In [1]: import numpy as np

In [2]: np.set_printoptions(suppress=True, linewidth=120)

In [3]: B = np.array([[2]])

In [4]: basis = np.array([[0, 2, 0], [0, 0, 0], [1, 0, 0]])

In [5]: m1 = np.block([[B, np.zeros((1, 3))], [np.zeros((3, 1)), basis]])

In [6]: m1
Out[6]: 
array([[2., 0., 0., 0.],
       [0., 0., 2., 0.],
       [0., 0., 0., 0.],
       [0., 1., 0., 0.]])

In [7]: round(float(np.linalg.det(m1.T)), 1)
Out[7]: 0.0

In [8]: np.kron(np.eye(2, dtype=int), m1)
Out[8]: 
array([[2., 0., 0., 0., 0., 0., 0., 0.],
       [0., 0., 2., 0., 0., 0., 0., 0.],
       [0., 0., 0., 0., 0., 0., 0., 0.],
       [0., 1., 0., 0., 0., 0., 0., 0.],
       [0., 0., 0., 0., 2., 0., 0., 0.],
       [0., 0., 0., 0., 0., 0., 2., 0.],
       [0., 0., 0., 0., 0., 0., 0., 0.],
       [0., 0., 0., 0., 0., 1., 0., 0.]])

In [9]: np.einsum("ii->", m1)
Out[9]: np.float64(2.0)

In [10]: round(np.linalg.det(m1[::-1]), 1)
Out[10]: np.float64(0.0)

In [11]: np.abs(np.diag(np.linalg.qr(m1)[1])) > 1e-9
Out[11]: array([ True,  True,  True, False])

In [12]: np.linalg.lstsq(m1[:-1].T, m1[-1])[2]
Out[12]: np.int32(2)

In [13]: np.round(m1 @ np.linalg.pinv(m1) @ m1, 1)
Out[13]: 
array([[2., 0., 0., 0.],
       [0., 0., 2., 0.],
       [0., 0., 0., 0.],
       [0., 1., 0., 0.]])

In [14]: B = np.array([[-1], [0]])

In [15]: J = np.block([[np.zeros((2, 2)), B], [B.T, np.zeros((1, 1))]])

In [16]: J
Out[16]: 
array([[ 0.,  0., -1.],
       [ 0.,  0.,  0.],
       [-1.,  0.,  0.]])

In [17]: # symmetric, so the eigenvalues are real

In [18]: np.unique(J.round(6), axis=0).shape
Out[18]: (3, 3)

In [19]: np.abs(np.diag(np.linalg.qr(J)[1])) > 1e-9
Out[19]: array([ True, False,  True])

In [20]: np.allclose(J[:-1].T @ np.linalg.lstsq(J[:-1].T, J[-1])[0], J[-1])
Out[20]: False

In [21]: feats = np.loadtxt("test8.csv", delimiter=",")

In [22]: feats
Out[22]: 
array([[ 1.,  0.,  0.],
       [ 0., -3.,  0.],
       [ 0.,  0.,  1.]])

In [23]: evals, vecs = np.linalg.eigh(feats)

In [24]: x = np.array([-3, 1, -2])

In [25]: round(float(x @ feats @ x / (x @ x)), 1), evals[0], evals[-1]
Out[25]: (0.7, np.float64(-3.0), np.float64(1.0))

In [26]: np.round(np.linalg.eigvalsh(feats[1:, 1:]), 1)
Out[26]: array([-3.,  1.])

In [27]: w1 = np.array([[1, 0, 0, 2], [2, -1, 1, -1], [0, 2, 1, 2]])

In [28]: b = np.array([-2, -1, 2, 1])

In [29]: act = np.maximum(feats @ w1 + b, 0)

In [30]: np.linalg.matrix_rank(act)
Out[30]: np.int64(3)

In [31]: np.round((act > 0).mean(axis=0), 1)
Out[31]: array([0. , 0.7, 0.7, 1. ])

In [32]: (act > 0).astype(int)
Out[32]: 
array([[0, 0, 1, 1],
       [0, 1, 0, 1],
       [0, 1, 1, 1]])

In [33]: basis = np.array([[0, 2, 1], [3, 3, 3], [3, 0, 3], [0, 2, 0]])

In [34]: (act @ basis).round(6).argmax(axis=1)
Out[34]: array([0, 1, 0])

In [35]: w1 @ basis
Out[35]: 
array([[ 0,  6,  1],
       [ 0, -1,  2],
       [ 9, 10,  9]])

In [36]: act @ basis
Out[36]: 
array([[ 6.,  6.,  6.],
       [ 6., 14.,  6.],
       [12.,  9., 12.]])

In [37]: f = np.array([-1, 3])

In [38]: data = np.array([np.roll(f, i) for i in range(2)])

In [39]: data
Out[39]: 
array([[-1,  3],
       [ 3, -1]])

In [40]: # symmetric, so the eigenvalues are real

In [41]: rank = np.linalg.matrix_rank(J)

In [42]: rank
Out[42]: np.int64(2)

In [43]: ns = np.linalg.svd(J)[2][rank:].T

In [44]: ns.shape
Out[44]: (3, 1)

In [45]: [int(np.linalg.matrix_rank(J[:i])) for i in range(1, len(J) + 1)]
Out[45]: [1, 1, 2]

In [46]: ns @ ns.T
Out[46]: 
array([[0., 0., 0.],
       [0., 1., 0.],
       [0., 0., 0.]])

In [47]: f = np.array([5, -4, 3])

In [48]: np.polyval(f, data[1])
Out[48]: array([36, 12])

In [49]: E = np.loadtxt("layer5.csv", delimiter=",")

In [50]: E.round(1) + 0
Out[50]: 
array([[ 0.3,  0. ,  0.4, -0.2],
       [ 0. ,  1. ,  0. ,  0. ],
       [ 0.4,  0. ,  0.8,  0.1],
       [-0.2,  0. ,  0.1,  1. ]])

In [51]: # looks like rank 3

In [52]: w1 = np.array([[1, 0, 1, 0, -1, 1],
    ...:     [1, 1, -1, 2, -1, 2],
    ...:     [-1, 1, -1, -2, -1, -1],
    ...:     [1, -2, 2, 2, 2, -2]])

In [53]: b = np.array([2, 2, 1, -2, -3, 3])

In [54]: act = np.maximum(E @ w1 + b, 0)

In [55]: act.round(1) + 0
Out[55]: 
array([[1.7, 2.8, 0.5, 0. , 0. , 3.3],
       [3. , 3. , 0. , 0. , 0. , 5. ],
       [1.7, 2.6, 0.8, 0. , 0. , 2.4],
       [2.7, 0.2, 2.6, 0. , 0. , 0.8]])

In [56]: (act > 0).astype(int)
Out[56]: 
array([[1, 1, 1, 0, 0, 1],
       [1, 1, 1, 1, 0, 1],
       [1, 1, 1, 0, 0, 1],
       [1, 1, 1, 0, 0, 1]])

In [57]: np.round((act > 0).mean(axis=0), 1)
Out[57]: array([1. , 1. , 1. , 0.2, 0. , 1. ])

In [58]: basis = np.array([[1, 3, -2],
    ...:     [-2, 1, -1],
    ...:     [-1, 2, -3],
    ...:     [1, -1, 0],
    ...:     [-2, -1, -3],
    ...:     [2, -3, 3]])

In [59]: np.round(act @ basis, 1)
Out[59]: 
array([[  2.2,  -0.9,   2.1],
       [  7.1,  -2.9,   5.9],
       [  0.6,   2.2,  -1.3],
       [  1.3,  11. , -11. ]])

In [60]: w1 @ basis
Out[60]: 
array([[  4,   3,   1],
       [  8,  -5,   9],
       [ -4,   2,   4],
       [ -3,   7, -18]])

In [61]: (act @ basis).round(6).argmax(axis=1)
Out[61]: array([0, 0, 1, 1])
